>>> import numpy as np
>>> from numpy import linalg as LA
>>> np.set_printoptions(precision=2, suppress=True, linewidth=140)
>>> tidy = lambda a: np.round(a, 2) + 0
>>> X = np.load("test6.npy")
>>> tidy(X)
array([[-0.18,  0.61, -0.7 , -0.34],
       [-0.09, -0.57, -0.08, -0.81],
       [ 0.44, -0.46, -0.69,  0.35],
       [-0.88, -0.3 , -0.2 ,  0.32]])
>>> # keeps lengths
>>> Q, evecs = LA.qr(X[:, :3])[0], LA.qr(X[:, 3:])[0]
>>> s = LA.svd(Q.T @ evecs, compute_uv=False)
>>> tidy(s)
array([0.])
>>> np.degrees(np.arccos(s.clip(0, 1)))
array([90.])
>>> rng = np.random.default_rng(88896)
>>> M2 = X + rng.integers(-2, 3, (4, 3)) @ rng.integers(-2, 3, (3, 4))
>>> tidy(M2)
array([[-4.18,  4.61, -0.7 ,  3.66],
       [-2.09,  1.43, -2.08,  1.19],
       [-4.56, -1.46,  0.31, -2.65],
       [ 2.12, -0.3 ,  0.8 ,  1.32]])
>>> tidy(M2 - X)
array([[-4.,  4.,  0.,  4.],
       [-2.,  2., -2.,  2.],
       [-5., -1.,  1., -3.],
       [ 3.,  0.,  1.,  1.]])
>>> LA.matrix_rank(M2 - X, tol=1e-8)
np.int64(3)
>>> tidy(np.einsum("ij,ji->", X, X))
np.float64(1.23)
>>> tidy(LA.det(2 * X)), tidy(LA.det(X))
(np.float64(-16.0), np.float64(-1.0))
>>> tidy(LA.eigvals(X))
array([ 1.  +0.j  , -0.56+0.83j, -0.56-0.83j, -1.  +0.j  ])
>>> tidy(np.poly(X))
array([ 1.  ,  1.11,  0.  , -1.11, -1.  ])
>>> tidy(LA.det(X[::-1]))
np.float64(-1.0)
>>> tidy(np.einsum("ii->", X))
np.float64(-1.11)
>>> def softmax(z):
...     e = np.exp(z - z.max(axis=-1, keepdims=True))
...     return e / e.sum(axis=-1, keepdims=True)
... 
>>> tidy(softmax(X[1] + 4))
array([0.32, 0.2 , 0.32, 0.16])
>>> tidy(softmax(10 * X[1]))
array([0.48, 0.  , 0.52, 0.  ])
>>> scores = X @ X.T / np.sqrt(4)
>>> tidy(softmax(scores))
array([[0.35, 0.22, 0.22, 0.22],
       [0.22, 0.35, 0.22, 0.22],
       [0.22, 0.22, 0.35, 0.22],
       [0.22, 0.22, 0.22, 0.35]])
>>> tidy(softmax(scores)[1] @ X)
array([-0.16, -0.24, -0.37, -0.22])
>>> softmax(scores).round(6).argmax(axis=1)
array([0, 1, 2, 3])
>>> J = np.load("m.npy")
>>> J
array([[6, 6, 2, 6, 2, 2],
       [0, 0, 0, 0, 0, 0],
       [0, 0, 0, 0, 0, 0],
       [0, 0, 0, 0, 0, 0],
       [3, 3, 1, 3, 1, 1],
       [3, 3, 1, 3, 1, 1],
       [0, 0, 0, 0, 0, 0],
       [3, 3, 1, 3, 1, 1],
       [0, 0, 0, 0, 0, 0],
       [6, 6, 2, 6, 2, 2]])
>>> # column 1 repeats column 0
>>> tidy(J @ LA.pinv(J) @ J)
array([[6., 6., 2., 6., 2., 2.],
       [0., 0., 0., 0., 0., 0.],
       [0., 0., 0., 0., 0., 0.],
       [0., 0., 0., 0., 0., 0.],
       [3., 3., 1., 3., 1., 1.],
       [3., 3., 1., 3., 1., 1.],
       [0., 0., 0., 0., 0., 0.],
       [3., 3., 1., 3., 1., 1.],
       [0., 0., 0., 0., 0., 0.],
       [6., 6., 2., 6., 2., 2.]])
>>> np.unique(J.round(6), axis=0).shape
(3, 6)
>>> tidy(np.trace(LA.pinv(J) @ J))
np.float64(1.0)
>>> np.allclose(J[:-1].T @ LA.lstsq(J[:-1].T, J[-1])[0], J[-1])
True
>>> np.abs(np.diag(LA.qr(J)[1])) > 1e-9
array([ True, False, False, False, False, False])
>>> U, s, Vt = LA.svd(J)
>>> evecs = Vt[:(s > 1e-8).sum()]
>>> x = J[5] + -2 * J[7] + rng.integers(2) * np.eye(6)[5]
>>> x
array([-3., -3., -1., -3., -1., -1.])
>>> tidy(LA.norm(x - evecs.T @ evecs @ x))
np.float64(0.0)
>>> LA.matrix_rank(np.vstack([J, x]))
np.int64(1)
>>> tidy(np.diag(evecs.T @ evecs))
array([0.3 , 0.3 , 0.03, 0.3 , 0.03, 0.03])
>>> np.allclose(evecs.T @ evecs @ x, x)
True
>>> E = np.loadtxt("case2.csv", delimiter=",")
>>> E
array([[ 0.02,  2.  , -1.  , -1.  ,  0.  ,  2.  ,  0.  , -2.  ],
       [ 1.  , -1.98, -2.  ,  1.  ,  0.  , -1.  , -1.  , -1.  ],
       [-1.  ,  2.  ,  2.02,  2.  ,  1.  , -2.  , -2.  , -1.  ],
       [-2.  , -2.  , -2.  ,  1.02,  1.  ,  0.  , -1.  ,  1.  ],
       [ 1.  ,  1.  ,  0.  ,  0.  ,  2.02, -1.  , -1.  , -1.  ],
       [ 2.  , -2.  ,  2.  , -2.  , -1.  ,  0.02,  2.  , -2.  ],
       [ 0.  ,  2.  , -1.  , -1.  , -1.  ,  0.  ,  0.02, -1.  ],
       [ 0.  ,  2.  , -1.  , -1.  ,  0.  ,  2.  ,  0.  , -1.98]])
>>> f, g = E[6], E[7]
>>> f @ g
np.float64(7.98)
>>> tidy(f @ f)
np.float64(8.0)
>>> pr = (f @ g) / (f @ f) * f
>>> tidy(g - pr)
array([ 0.  ,  0.01,  0.  ,  0.  ,  1.  ,  2.  , -0.02, -0.98])
>>> LA.matrix_rank(np.outer(f, g))
np.int64(1)
>>> tidy(np.outer(f, g))
array([[ 0.  ,  0.  ,  0.  ,  0.  ,  0.  ,  0.  ,  0.  ,  0.  ],
       [ 0.  ,  4.  , -2.  , -2.  ,  0.  ,  4.  ,  0.  , -3.96],
       [ 0.  , -2.  ,  1.  ,  1.  ,  0.  , -2.  ,  0.  ,  1.98],
       [ 0.  , -2.  ,  1.  ,  1.  ,  0.  , -2.  ,  0.  ,  1.98],
       [ 0.  , -2.  ,  1.  ,  1.  ,  0.  , -2.  ,  0.  ,  1.98],
       [ 0.  ,  0.  ,  0.  ,  0.  ,  0.  ,  0.  ,  0.  ,  0.  ],
       [ 0.  ,  0.04, -0.02, -0.02,  0.  ,  0.04,  0.  , -0.04],
       [ 0.  , -2.  ,  1.  ,  1.  ,  0.  , -2.  ,  0.  ,  1.98]])
>>> tidy(np.abs(LA.eigvals(E)).max())
np.float64(3.31)
>>> tidy(LA.det(E))
np.float64(2.68)
>>> U, s, Vt = LA.svd(E)
>>> np.argmax(s[:-1] / (s[1:] + 1e-6)) + 1
np.int64(7)
>>> M2 = U[:, :7] @ np.diag(s[:7]) @ Vt[:7]
>>> LA.matrix_rank(M2)
np.int64(7)
>>> tidy(M2)
array([[ 0.02,  2.  , -1.  , -1.  ,  0.  ,  2.  ,  0.  , -2.  ],
       [ 1.  , -1.98, -2.  ,  1.  ,  0.  , -1.  , -1.  , -1.  ],
       [-1.  ,  2.  ,  2.02,  2.  ,  1.  , -2.  , -2.  , -1.  ],
       [-2.  , -2.  , -2.  ,  1.02,  1.  ,  0.  , -1.  ,  1.  ],
       [ 1.  ,  1.  ,  0.  ,  0.  ,  2.02, -1.  , -1.  , -1.  ],
       [ 2.  , -2.  ,  2.  , -2.  , -1.  ,  0.02,  2.  , -2.  ],
       [ 0.  ,  2.  , -1.  , -1.  , -1.  ,  0.  ,  0.02, -1.  ],
       [ 0.  ,  2.  , -1.  , -1.  ,  0.  ,  2.  ,  0.  , -1.98]])
>>> tidy(np.abs(E - M2).max())
np.float64(0.0)
>>> LA.matrix_rank(E, rtol=0.05)
np.int64(7)
>>> U, s, Vt = LA.svd(M2)
>>> evecs = Vt[:(s > 1e-8).sum()]
>>> x = M2[2] + -3 * M2[1] + rng.integers(2) * np.eye(8)[6]
>>> tidy(x)
array([-4.  ,  7.94,  8.02, -1.  ,  1.  ,  1.  ,  1.  ,  2.  ])
>>> np.allclose(evecs.T @ evecs @ x, x)
True
>>> LA.cond(E) > 100
np.True_
>>> cent = np.array([[-2, 3, 1], [-3, -2, 2], [1, 1, 2]])
>>> A = np.repeat(cent, 30 // 3, axis=0)
>>> A = A + 0.02 * rng.normal(size=A.shape)
>>> tidy(A)
array([[-1.99,  2.98,  1.  ],
       [-1.98,  2.99,  0.99],
       [-1.97,  3.01,  1.  ],
       [-2.03,  2.99,  0.99],
       [-1.97,  3.05,  1.01],
       [-1.99,  3.01,  1.01],
       [-2.01,  2.99,  1.  ],
       [-1.97,  2.97,  1.02],
       [-1.98,  2.96,  0.97],
       [-2.03,  2.99,  0.99],
       [-3.02, -1.99,  1.99],
       [-3.  , -2.02,  2.02],
       [-2.99, -1.97,  2.  ],
       [-3.02, -1.98,  2.  ],
       [-2.99, -1.98,  1.97],
       [-3.02, -1.96,  2.01],
       [-3.06, -2.01,  2.01],
       [-2.99, -2.  ,  2.01],
       [-3.  , -2.01,  2.01],
       [-3.03, -1.99,  2.02],
       [ 0.97,  0.98,  2.03],
       [ 1.  ,  0.98,  1.98],
       [ 1.02,  1.03,  2.01],
       [ 0.99,  1.  ,  2.  ],
       [ 1.04,  1.01,  1.98],
       [ 1.  ,  1.06,  2.01],
       [ 1.01,  0.99,  2.03],
       [ 1.04,  1.  ,  2.  ],
       [ 0.99,  1.  ,  2.  ],
       [ 1.  ,  1.01,  2.  ]])
>>> M2 = np.c_[A[:, :2] @ np.array([[-3, -2], [0, 0]]), np.array([-2, 0, -3, 3, -3, 3, 0, -3, -2, 2, 3, 0, 1, 1, 1, 2, -1, 1, -1, 1, 0, 2, 3, -1, 3, -3, 0, -2, 3, 0])]
>>> tidy(M2)
array([[ 5.97,  3.98, -2.  ],
       [ 5.93,  3.95,  0.  ],
       [ 5.91,  3.94, -3.  ],
       [ 6.08,  4.05,  3.  ],
       [ 5.92,  3.95, -3.  ],
       [ 5.97,  3.98,  3.  ],
       [ 6.03,  4.02,  0.  ],
       [ 5.92,  3.94, -3.  ],
       [ 5.93,  3.95, -2.  ],
       [ 6.1 ,  4.07,  2.  ],
       [ 9.07,  6.05,  3.  ],
       [ 9.  ,  6.  ,  0.  ],
       [ 8.98,  5.99,  1.  ],
       [ 9.06,  6.04,  1.  ],
       [ 8.97,  5.98,  1.  ],
       [ 9.05,  6.03,  2.  ],
       [ 9.17,  6.11, -1.  ],
       [ 8.96,  5.97,  1.  ],
       [ 9.  ,  6.  , -1.  ],
       [ 9.08,  6.05,  1.  ],
       [-2.92, -1.95,  0.  ],
       [-2.99, -1.99,  2.  ],
       [-3.05, -2.03,  3.  ],
       [-2.97, -1.98, -1.  ],
       [-3.11, -2.07,  3.  ],
       [-3.01, -2.01, -3.  ],
       [-3.02, -2.01,  0.  ],
       [-3.11, -2.07, -2.  ],
       [-2.98, -1.99,  3.  ],
       [-3.  , -2.  ,  0.  ]])
>>> tidy(LA.norm(LA.qr(A)[0].T @ M2, axis=0) ** 2 / ((M2 ** 2).sum(axis=0) + 1e-12))
array([1.  , 1.  , 0.09])
>>> tidy(LA.lstsq(A, M2[:, 0])[0])
array([-3.,  0.,  0.])
>>> LA.matrix_rank(np.c_[A, M2])
np.int64(4)
>>> LA.matrix_rank(M2)
np.int64(2)
>>> rk = LA.matrix_rank(M2)
>>> rk
np.int64(2)
>>> N = LA.svd(M2)[2][rk:].T
>>> [int(LA.matrix_rank(M2[:, :j + 1])) for j in range(3)]
[1, 1, 2]
>>> tidy(N @ N.T)
array([[ 0.31, -0.46,  0.  ],
       [-0.46,  0.69,  0.  ],
       [ 0.  ,  0.  ,  0.  ]])
>>> hat = A @ LA.solve(A.T @ A, A.T)
>>> tidy(LA.eigvalsh(hat))
array([0., 0., 0., 0., 0., 0., 0., 0., 0., 0., 0., 0., 0., 0., 0., 0., 0., 0., 0., 0., 0., 0., 0., 0., 0., 0., 0., 1., 1., 1.])
>>> tidy(np.trace(hat))
np.float64(3.0)
>>> tidy(hat @ A[:, 1])
array([ 2.98,  2.99,  3.01,  2.99,  3.05,  3.01,  2.99,  2.97,  2.96,  2.99, -1.99, -2.02, -1.97, -1.98, -1.98, -1.96, -2.01, -2.  , -2.01,
       -1.99,  0.98,  0.98,  1.03,  1.  ,  1.01,  1.06,  0.99,  1.  ,  1.  ,  1.01])
>>> tidy(np.diag(hat))
array([0.1, 0.1, 0.1, 0.1, 0.1, 0.1, 0.1, 0.1, 0.1, 0.1, 0.1, 0.1, 0.1, 0.1, 0.1, 0.1, 0.1, 0.1, 0.1, 0.1, 0.1, 0.1, 0.1, 0.1, 0.1, 0.1,
       0.1, 0.1, 0.1, 0.1])
>>> np.allclose(hat @ hat, hat)
True
>>> cent = np.array([[-1.2, -0.4, -0.3], [-0.4, 0.5, 1.6]])
>>> F = np.array([[2, 0],
...     [2, 0],
...     [0, 1],
...     [0, 0],
...     [1, 2],
...     [1, 2],
...     [1, 0],
...     [2, 2],
...     [0, 2],
...     [2, 1],
...     [2, 2],
...     [0, 0],
...     [0, 0],
...     [1, 2],
...     [1, 0],
...     [2, 1],
...     [1, 2],
...     [2, 1],
...     [2, 1],
...     [1, 0],
...     [1, 2],
...     [2, 2],
...     [2, 1],
...     [0, 2],
...     [1, 2],
...     [1, 0],
...     [0, 0],
...     [1, 1],
...     [1, 1],
...     [0, 0],
...     [0, 2]]) @ cent + 0.05 * rng.normal(size=(31, 3))
>>> tidy(F)
array([[-2.39, -0.83, -0.62],
       [-2.43, -0.8 , -0.62],
       [-0.46,  0.5 ,  1.62],
       [ 0.02,  0.09,  0.08],
       [-2.03,  0.64,  2.84],
       [-2.05,  0.56,  2.88],
       [-1.27, -0.47, -0.31],
       [-3.19,  0.24,  2.68],
       [-0.74,  1.01,  3.11],
       [-2.76, -0.25,  1.02],
       [-3.09,  0.25,  2.55],
       [ 0.  , -0.05, -0.01],
       [-0.09,  0.01, -0.03],
       [-1.98,  0.57,  2.98],
       [-1.25, -0.36, -0.3 ],
       [-2.77, -0.28,  0.9 ],
       [-1.95,  0.63,  3.02],
       [-2.74, -0.29,  1.02],
       [-2.73, -0.32,  1.17],
       [-1.2 , -0.46, -0.27],
       [-2.06,  0.59,  2.95],
       [-3.18,  0.25,  2.56],
       [-2.81, -0.29,  1.03],
       [-0.78,  1.01,  3.16],
       [-1.97,  0.53,  2.84],
       [-1.11, -0.36, -0.36],
       [ 0.03, -0.05, -0.1 ],
       [-1.6 ,  0.1 ,  1.32],
       [-1.57,  0.09,  1.32],
       [ 0.  , -0.01,  0.  ],
       [-0.84,  0.93,  3.1 ]])
>>> U, s, Vt = LA.svd(F)
>>> tidy(s)
array([14.08,  6.29,  0.22])
>>> M2 = U[:, :2] @ np.diag(s[:2]) @ Vt[:2]
>>> tidy(LA.norm(F - M2, 2)), tidy(s[2])
(np.float64(0.22), np.float64(0.22))
>>> LA.matrix_rank(M2)
np.int64(2)
>>> LA.matrix_rank(F, rtol=0.05)
np.int64(2)
